In [1]: import numpy as np

In [2]: import numpy.linalg as la

In [3]: np.set_printoptions(suppress=True, linewidth=160)

In [4]: def rnd(a):
   ...:     return np.round(a, 1) + 0
   ...: 

In [5]: data = np.array([[2, 3, 4, 5, 6, 7, 8, 9],
   ...:     [10, 11, 12, 13, 14, 15, 16, 17],
   ...:     [18, 19, 20, 21, 22, 23, 24, 25],
   ...:     [26, 27, 28, 29, 30, 31, 32, 33],
   ...:     [34, 35, 36, 37, 38, 39, 40, 41],
   ...:     [42, 43, 44, 45, 46, 47, 48, 49],
   ...:     [50, 51, 52, 53, 54, 55, 56, 57]])

In [6]: print(data)
[[ 2  3  4  5  6  7  8  9]
 [10 11 12 13 14 15 16 17]
 [18 19 20 21 22 23 24 25]
 [26 27 28 29 30 31 32 33]
 [34 35 36 37 38 39 40 41]
 [42 43 44 45 46 47 48 49]
 [50 51 52 53 54 55 56 57]]

In [7]: # looks like rank 2

In [8]: print(rnd(la.norm(data, 2) / la.norm(data)))
1.0

In [9]: rank = la.matrix_rank(data)

In [10]: print(rank)
2

In [11]: N = la.svd(data)[2][rank:].T

In [12]: print(np.allclose(data @ N, 0))
True

In [13]: print([int(la.matrix_rank(np.delete(data, i, axis=0))) for i in range(7)])
[2, 2, 2, 2, 2, 2, 2]

In [14]: print([int(la.matrix_rank(data[:, :j + 1])) for j in range(8)])
[1, 2, 2, 2, 2, 2, 2, 2]

In [15]: print(la.matrix_rank(data.T @ data), la.matrix_rank(data @ data.T))
2 2

In [16]: left, sv, vt = la.svd(data)

In [17]: print(rnd(sv))
[251.6   8.2   0.    0.    0.    0.    0. ]

In [18]: A2 = left[:, :2] @ np.diag(sv[:2]) @ vt[:2]

In [19]: print(la.matrix_rank(data, rtol=0.05))
1

In [20]: print(rnd(A2))
[[ 2.  3.  4.  5.  6.  7.  8.  9.]
 [10. 11. 12. 13. 14. 15. 16. 17.]
 [18. 19. 20. 21. 22. 23. 24. 25.]
 [26. 27. 28. 29. 30. 31. 32. 33.]
 [34. 35. 36. 37. 38. 39. 40. 41.]
 [42. 43. 44. 45. 46. 47. 48. 49.]
 [50. 51. 52. 53. 54. 55. 56. 57.]]

In [21]: data @ data
Traceback (most recent call last):
  Cell In[21], line 1
    data @ data
ValueError: matmul: Input operand 1 has a mismatch in its core dimension 0, with gufunc signature (n?,k),(k,m?)->(n?,m?) (size 7 is different from 8)


In [22]: gram = data.T @ data

In [23]: print(np.diag(gram))
[6524 6895 7280 7679 8092 8519 8960 9415]

In [24]: print(rnd(la.svd(data, compute_uv=False) ** 2))
[63297.4    66.6     0.      0.      0.      0.      0. ]

In [25]: print(gram)
[[6524 6706 6888 7070 7252 7434 7616 7798]
 [6706 6895 7084 7273 7462 7651 7840 8029]
 [6888 7084 7280 7476 7672 7868 8064 8260]
 [7070 7273 7476 7679 7882 8085 8288 8491]
 [7252 7462 7672 7882 8092 8302 8512 8722]
 [7434 7651 7868 8085 8302 8519 8736 8953]
 [7616 7840 8064 8288 8512 8736 8960 9184]
 [7798 8029 8260 8491 8722 8953 9184 9415]]

In [26]: print(np.allclose(gram, gram.T))
True

In [27]: print(np.trace(gram), (data ** 2).sum())
63364 63364

In [28]: print(la.matrix_rank(gram))
2

In [29]: W0 = np.load("layer15.npy")

In [30]: print(W0)
[[ 0.  0.  0.  0.  0.  0.  0.]
 [ 0.  0.  0.  0.  0.  0.  4.]
 [ 0.  0.  0.  0.  0.  0. -5.]
 [ 0.  0.  0.  0.  0.  0.  3.]
 [ 0.  0.  0.  0.  0.  0.  1.]
 [ 0.  0.  0.  0.  0.  0.  5.]
 [ 0.  4. -5.  3.  1.  5.  0.]]

In [31]: print(rnd(la.matrix_power(W0, 3)))
[[   0.    0.    0.    0.    0.    0.    0.]
 [   0.    0.    0.    0.    0.    0.  304.]
 [   0.    0.    0.    0.    0.    0. -380.]
 [   0.    0.    0.    0.    0.    0.  228.]
 [   0.    0.    0.    0.    0.    0.   76.]
 [   0.    0.    0.    0.    0.    0.  380.]
 [   0.  304. -380.  228.   76.  380.    0.]]

In [32]: print(np.trace(W0))
0.0

In [33]: W0.inv()
Traceback (most recent call last):
  Cell In[33], line 1
    W0.inv()
AttributeError: 'numpy.ndarray' object has no attribute 'inv'


In [34]: print(rnd(la.det(W0)))
0.0

In [35]: print((W0 + W0.T) / 2)
[[ 0.  0.  0.  0.  0.  0.  0.]
 [ 0.  0.  0.  0.  0.  0.  4.]
 [ 0.  0.  0.  0.  0.  0. -5.]
 [ 0.  0.  0.  0.  0.  0.  3.]
 [ 0.  0.  0.  0.  0.  0.  1.]
 [ 0.  0.  0.  0.  0.  0.  5.]
 [ 0.  4. -5.  3.  1.  5.  0.]]
